In [1]: import numpy as np

In [2]: from numpy import linalg as LA

In [3]: np.set_printoptions(precision=3, suppress=True, linewidth=200, sign=" ")

In [4]: rnd = lambda a: np.round(a, 3) + 0

In [5]: data = np.vander(np.arange(8) - 3, 4, increasing=True)

In [6]: data
Out[6]: 
array([[  1,  -3,   9, -27],
       [  1,  -2,   4,  -8],
       [  1,  -1,   1,  -1],
       [  1,   0,   0,   0],
       [  1,   1,   1,   1],
       [  1,   2,   4,   8],
       [  1,   3,   9,  27],
       [  1,   4,  16,  64]])

In [7]: Y = np.c_[data[:, :1] @ np.array([[0]]), np.array([0, 1, 1, 2, 0, 1, 1, 0])]

In [8]: Y
Out[8]: 
array([[ 0,  0],
       [ 0,  1],
       [ 0,  1],
       [ 0,  2],
       [ 0,  0],
       [ 0,  1],
       [ 0,  1],
       [ 0,  0]])

In [9]: rnd(LA.norm(LA.qr(data)[0].T @ Y, axis=0) ** 2 / ((Y ** 2).sum(axis=0) + 1e-12))
Out[9]: array([ 0.   ,  0.728])

In [10]: rnd(LA.norm(Y - data @ LA.lstsq(data, Y)[0], axis=0))
Out[10]: array([ 0.   ,  1.474])

In [11]: x0 = np.array([1, 0, 8, 1])

In [12]: target = data @ x0

In [13]: rnd(LA.pinv(data) @ data)
Out[13]: 
array([[ 1.,  0.,  0.,  0.],
       [ 0.,  1.,  0.,  0.],
       [ 0.,  0.,  1.,  0.],
       [ 0.,  0.,  0.,  1.]])

In [14]: rng = np.random.default_rng(34)

In [15]: target = target + 0.02 * rng.normal(size=8)

In [16]: rnd(target)
Out[16]: array([  45.999,   24.975,    8.051,    1.01 ,   10.013,   40.996,  100.001,  193.007])

In [17]: beta, *_ = LA.lstsq(data, target)

In [18]: rnd(data.T @ (target - data @ beta))
Out[18]: array([ 0.,  0.,  0.,  0.])

In [19]: [round(float(LA.norm(LA.solve(data.T @ data + lam * np.eye(4), data.T @ target))), 2) for lam in (0, 1, 10, 100)]
Out[19]: [8.12, 8.09, 7.84, 6.11]

In [20]: P = data @ LA.solve(data.T @ data, data.T)

In [21]: rnd(LA.eigvalsh(P))
Out[21]: array([ 0.,  0.,  0.,  0.,  1.,  1.,  1.,  1.])

In [22]: rnd(np.diag(P))
Out[22]: array([ 0.894,  0.374,  0.418,  0.314,  0.314,  0.418,  0.374,  0.894])

In [23]: np.allclose(P @ P, P)
Out[23]: True

In [24]: rnd(LA.norm(data, "nuc"))
Out[24]: np.float64(97.562)

In [25]: rnd(LA.norm(data, 2))
Out[25]: np.float64(76.9)

In [26]: m1 = np.loadtxt("test14.csv", delimiter=",")

In [27]: m1
Out[27]: 
array([[ -3.108,  -3.511,  -5.535,  -2.391],
       [  1.511,  -6.482,  -3.09 ,  -6.595],
       [  0.311,   1.527,   1.025,   3.532],
       [  1.58 ,  -4.223,  -2.958,  -3.996],
       [ -1.787,  -0.349,  -1.823,   1.471],
       [ -1.239,   1.517,  -0.677,   3.653],
       [ -3.663,  -4.634,  -6.369,  -3.668],
       [ -2.128,  -5.738,  -7.329,  -5.466],
       [  5.064,  -5.452,   0.586,  -5.749],
       [  5.853,  -5.354,   1.704,  -5.665],
       [  2.954,  -7.215,  -1.14 ,  -7.506],
       [ -5.166,   0.453,  -5.564,   2.678],
       [  5.515,  -8.505,  -0.245,  -9.496],
       [  1.066,  -5.565,  -3.251,  -5.454],
       [ -4.748,   1.104,  -3.629,   3.612],
       [  0.568,  -4.988,  -2.924,  -4.616],
       [ -3.293,  -1.892,  -5.427,  -0.467],
       [  0.638,  -9.038,  -6.432,  -9.818],
       [  2.513,  -5.196,  -1.048,  -5.061],
       [  3.752,  -5.565,  -0.118,  -5.656],
       [ -4.195,   2.689,  -2.743,   5.43 ],
       [  6.627, -11.096,  -1.118, -12.885],
       [  0.79 ,  -9.785,  -6.534, -10.731],
       [  2.046,   1.272,   2.956,   3.095],
       [ -8.653,  -1.004,  -9.369,   1.303],
       [ -2.844,   1.941,  -2.529,   4.264],
       [ -2.604,   2.261,  -1.201,   4.771],
       [ -4.681, -10.736, -12.579, -11.363],
       [  2.322,  -0.952,   0.349,   0.076],
       [ -4.13 ,  -4.916,  -9.182,  -4.298],
       [  2.859,   1.995,   3.686,   3.832],
       [  6.789,  -9.751,  -1.227, -11.395],
       [ -8.195,   2.493,  -7.435,   5.5  ],
       [  0.334,  -3.098,  -1.52 ,  -2.174],
       [ -2.178,  -0.176,  -3.425,   1.529],
       [  0.79 ,   0.798,  -0.37 ,   2.364],
       [  7.335,  -1.503,   3.847,  -1.285],
       [ -5.996,   3.779,  -6.339,   6.594],
       [ -2.564,   7.623,   1.724,  11.366]])

In [28]: P = m1 @ LA.solve(m1.T @ m1, m1.T)

In [29]: rnd(P @ m1[:, 0])
Out[29]: 
array([-3.108,  1.511,  0.311,  1.58 , -1.787, -1.239, -3.663, -2.128,  5.064,  5.853,  2.954, -5.166,  5.515,  1.066, -4.748,  0.568, -3.293,  0.638,  2.513,  3.752, -4.195,  6.627,  0.79 ,  2.046,
       -8.653, -2.844, -2.604, -4.681,  2.322, -4.13 ,  2.859,  6.789, -8.195,  0.334, -2.178,  0.79 ,  7.335, -5.996, -2.564])

In [30]: np.allclose(P @ P, P)
Out[30]: True

In [31]: rnd(np.trace(P))
Out[31]: np.float64(4.0)

In [32]: rnd(LA.eigvalsh(P))
Out[32]: 
array([ 0.,  0.,  0.,  0.,  0.,  0.,  0.,  0.,  0.,  0.,  0.,  0.,  0.,  0.,  0.,  0.,  0.,  0.,  0.,  0.,  0.,  0.,  0.,  0.,  0.,  0.,  0.,  0.,  0.,  0.,  0.,  0.,  0.,  0.,  0.,  1.,  1.,  1.,
        1.])

In [33]: lab = rng.permutation(4)

In [34]: Y = m1[:, lab] * rng.choice([-1, 1], 4)

In [35]: Y
Out[35]: 
array([[ -5.535,  -2.391,  -3.108,   3.511],
       [ -3.09 ,  -6.595,   1.511,   6.482],
       [  1.025,   3.532,   0.311,  -1.527],
       [ -2.958,  -3.996,   1.58 ,   4.223],
       [ -1.823,   1.471,  -1.787,   0.349],
       [ -0.677,   3.653,  -1.239,  -1.517],
       [ -6.369,  -3.668,  -3.663,   4.634],
       [ -7.329,  -5.466,  -2.128,   5.738],
       [  0.586,  -5.749,   5.064,   5.452],
       [  1.704,  -5.665,   5.853,   5.354],
       [ -1.14 ,  -7.506,   2.954,   7.215],
       [ -5.564,   2.678,  -5.166,  -0.453],
       [ -0.245,  -9.496,   5.515,   8.505],
       [ -3.251,  -5.454,   1.066,   5.565],
       [ -3.629,   3.612,  -4.748,  -1.104],
       [ -2.924,  -4.616,   0.568,   4.988],
       [ -5.427,  -0.467,  -3.293,   1.892],
       [ -6.432,  -9.818,   0.638,   9.038],
       [ -1.048,  -5.061,   2.513,   5.196],
       [ -0.118,  -5.656,   3.752,   5.565],
       [ -2.743,   5.43 ,  -4.195,  -2.689],
       [ -1.118, -12.885,   6.627,  11.096],
       [ -6.534, -10.731,   0.79 ,   9.785],
       [  2.956,   3.095,   2.046,  -1.272],
       [ -9.369,   1.303,  -8.653,   1.004],
       [ -2.529,   4.264,  -2.844,  -1.941],
       [ -1.201,   4.771,  -2.604,  -2.261],
       [-12.579, -11.363,  -4.681,  10.736],
       [  0.349,   0.076,   2.322,   0.952],
       [ -9.182,  -4.298,  -4.13 ,   4.916],
       [  3.686,   3.832,   2.859,  -1.995],
       [ -1.227, -11.395,   6.789,   9.751],
       [ -7.435,   5.5  ,  -8.195,  -2.493],
       [ -1.52 ,  -2.174,   0.334,   3.098],
       [ -3.425,   1.529,  -2.178,   0.176],
       [ -0.37 ,   2.364,   0.79 ,  -0.798],
       [  3.847,  -1.285,   7.335,   1.503],
       [ -6.339,   6.594,  -5.996,  -3.779],
       [  1.724,  11.366,  -2.564,  -7.623]])

In [36]: U, _, Vh = LA.svd(m1.T @ Y)

In [37]: rnd(U @ Vh)
Out[37]: 
array([[ 0.,  0.,  1.,  0.],
       [ 0.,  0.,  0., -1.],
       [ 1.,  0.,  0.,  0.],
       [ 0.,  1.,  0.,  0.]])
